% ipython --no-banner

In [1]: import numpy as np

In [2]: np.set_printoptions(precision=2, suppress=True, linewidth=120)

In [3]: rnd = lambda a: np.round(a, 2) + 0

In [4]: arr = np.loadtxt("case16.csv", delimiter=",")

In [5]: rnd(arr)
Out[5]: 
array([[0.25, 0.  , 0.  , 0.25, 0.25, 0.25, 0.  , 0.  ],
       [0.  , 0.5 , 0.  , 0.  , 0.  , 0.  , 0.25, 0.25],
       [0.  , 0.  , 0.5 , 0.  , 0.25, 0.  , 0.  , 0.25],
       [0.33, 0.  , 0.  , 0.33, 0.  , 0.33, 0.  , 0.  ],
       [0.  , 0.  , 0.  , 0.  , 1.  , 0.  , 0.  , 0.  ],
       [0.17, 0.  , 0.  , 0.17, 0.  , 0.33, 0.17, 0.17],
       [0.  , 0.  , 0.  , 0.  , 0.  , 0.  , 1.  , 0.  ],
       [0.33, 0.33, 0.  , 0.  , 0.  , 0.  , 0.  , 0.33]])

In [6]: [round(float(x), 2) for x in np.linalg.svd(arr, compute_uv=False)[:3]]
Out[6]: [1.1, 1.06, 0.85]

In [7]: np.linalg.cond(arr) > 100
Out[7]: np.True_

In [8]: M2 = arr / np.linalg.norm(arr, axis=1, keepdims=True)

In [9]: gram = M2 @ M2.T

In [10]: np.argwhere(np.triu(np.abs(gram) > 0.95, 1))
Out[10]: array([], shape=(0, 2), dtype=int64)

In [11]: rnd(gram[2])
Out[11]: array([0.2 , 0.17, 1.  , 0.  , 0.41, 0.14, 0.  , 0.24])

In [12]: rnd(gram)
Out[12]: 
array([[1.  , 0.  , 0.2 , 0.87, 0.5 , 0.71, 0.  , 0.29],
       [0.  , 1.  , 0.17, 0.  , 0.  , 0.29, 0.41, 0.71],
       [0.2 , 0.17, 1.  , 0.  , 0.41, 0.14, 0.  , 0.24],
       [0.87, 0.  , 0.  , 1.  , 0.  , 0.82, 0.  , 0.33],
       [0.5 , 0.  , 0.41, 0.  , 1.  , 0.  , 0.  , 0.  ],
       [0.71, 0.29, 0.14, 0.82, 0.  , 1.  , 0.35, 0.41],
       [0.  , 0.41, 0.  , 0.  , 0.  , 0.35, 1.  , 0.  ],
       [0.29, 0.71, 0.24, 0.33, 0.  , 0.41, 0.  , 1.  ]])

In [13]: (np.abs(gram) > 0.9).astype(int)
Out[13]: 
array([[1, 0, 0, 0, 0, 0, 0, 0],
       [0, 1, 0, 0, 0, 0, 0, 0],
       [0, 0, 1, 0, 0, 0, 0, 0],
       [0, 0, 0, 1, 0, 0, 0, 0],
       [0, 0, 0, 0, 1, 0, 0, 0],
       [0, 0, 0, 0, 0, 1, 0, 0],
       [0, 0, 0, 0, 0, 0, 1, 0],
       [0, 0, 0, 0, 0, 0, 0, 1]])

In [14]: F = np.loadtxt("data.csv", delimiter=",")

In [15]: F
Out[15]: 
array([[-12.33,  -2.04,  -3.34, -10.56,  -0.61,   0.68],
       [  7.46,  -9.93,   7.01,   2.7 , -13.03,   1.91],
       [  0.28,  -1.58,   1.01,  -9.23,   8.67,   2.8 ],
       [-18.68,  10.53,   5.39,  43.43, -38.6 ,  15.44],
       [-16.83,  18.74,  -8.37,  -7.57,  -3.44,   5.49],
       [ -9.56,   9.14,   3.29,  10.69, -14.76,   7.44],
       [  1.23,  -3.23,  -4.67,  -3.29, -20.75,  -9.74],
       [-28.14,   7.04, -12.39,  13.4 , -22.39,   8.49],
       [  5.28,  -3.85,  -0.63,  17.65,   2.57, -12.49],
       [ -1.97,  -7.06,  -1.66, -35.57,  30.91,  -6.39],
       [  7.72,  10.4 ,   4.  ,  22.99,  -2.45,   9.57],
       [  1.84,   4.77,   0.59,   4.68,  10.85,  -6.46],
       [ 12.09,  -0.96,   4.34,  16.65,   4.2 ,  -0.23],
       [  7.41,  -6.17,   2.84, -13.32,  13.9 ,  -5.64],
       [ -8.15,  21.39,   9.15,  21.79, -13.89,   5.23],
       [ -0.47,  -2.63,  -2.12,   1.01,   3.21,  -5.93],
       [  0.42, -11.18,  -1.03, -25.56,  16.09, -10.44],
       [  2.82,   1.25,   1.3 ,  -8.6 ,   8.16,   0.97],
       [ -3.06,  -5.83,   1.46,   3.36, -25.95, -12.57],
       [ -0.14,  -3.53,   5.14,  13.91, -20.05,   2.14],
       [ 19.31, -19.82,   6.46,   6.49,   3.22,  -4.88],
       [ 15.96,  -8.45,   1.17, -20.8 ,  27.73,   0.04],
       [-20.51,   5.46,  -6.22,   9.13,  -5.4 ,  -6.46],
       [ 12.23,  -5.21,   0.82,  -2.43,  17.03,  -3.3 ],
       [-15.93,  -1.85,  -5.88,   9.51,  -1.9 ,  -2.76],
       [ -7.81,   2.41,  -4.2 ,  19.54, -16.21,  -5.18],
       [ -9.14,  -2.71,  -2.08,  -8.29,  15.82,  -4.82],
       [ 11.1 ,   4.43,   0.  ,  -7.39,  -2.32,   8.35],
       [  9.44,  -5.12,   0.34,   0.88,  -6.76,  -9.15],
       [-23.05,   3.82,  -6.8 ,  -5.05,  -9.37,  -0.94],
       [  8.37,  -4.27,   5.17, -14.19,   7.25,   3.59],
       [-11.79,  -9.4 ,  -0.85, -17.2 ,   1.49,   6.04],
       [ -2.99,  -1.86,   1.79,   2.66, -24.08,   2.56]])

In [16]: Xs = F - F.mean(axis=0)

In [17]: Uu, sv, Vt = np.linalg.svd(Xs, full_matrices=False)

In [18]: np.abs(Uu[:, 0]).argmax()
Out[18]: np.int64(3)

In [19]: np.linalg.matrix_rank(Xs)
Out[19]: np.int64(6)

In [20]: rnd(Vt[0] * np.sign(Vt[0, np.abs(Vt[0]).argmax()]))
Out[20]: array([ 0.28, -0.23,  0.  , -0.64,  0.66, -0.13])

In [21]: rnd((sv ** 2).sum() ** 2 / (sv ** 4).sum())
Out[21]: np.float64(2.34)

In [22]: rnd(np.abs(Vt[-1]))
Out[22]: array([0.3 , 0.06, 0.91, 0.06, 0.03, 0.27])

In [23]: np.searchsorted(np.cumsum(sv ** 2) / (sv ** 2).sum(), 0.9) + 1
Out[23]: np.int64(3)

In [24]: (np.sign(Uu[:, 0]) == np.sign(Uu[0, 0])).astype(int)
Out[24]: array([1, 0, 1, 0, 0, 0, 0, 0, 0, 1, 0, 1, 0, 1, 0, 1, 1, 1, 0, 0, 1, 1, 0, 1, 0, 0, 1, 1, 1, 0, 1, 1, 0])

In [25]: M2 = np.array([[1, 3, 1], [1, 5, 4], [3, 5, 2], [2, 5, 0], [5, 3, 1]])

In [26]: K = np.block([[np.zeros((5, 5)), M2], [M2.T, np.zeros((3, 3))]])

In [27]: K
Out[27]: 
array([[0., 0., 0., 0., 0., 1., 3., 1.],
       [0., 0., 0., 0., 0., 1., 5., 4.],
       [0., 0., 0., 0., 0., 3., 5., 2.],
       [0., 0., 0., 0., 0., 2., 5., 0.],
       [0., 0., 0., 0., 0., 5., 3., 1.],
       [1., 1., 3., 2., 5., 0., 0., 0.],
       [3., 5., 5., 5., 3., 0., 0., 0.],
       [1., 4., 2., 0., 1., 0., 0., 0.]])

In [28]: # equal to its transpose

In [29]: rk = np.linalg.matrix_rank(K)

In [30]: rk
Out[30]: np.int64(6)

In [31]: ns = np.linalg.svd(K)[2][rk:].T

In [32]: np.allclose(K @ ns, 0)
Out[32]: True
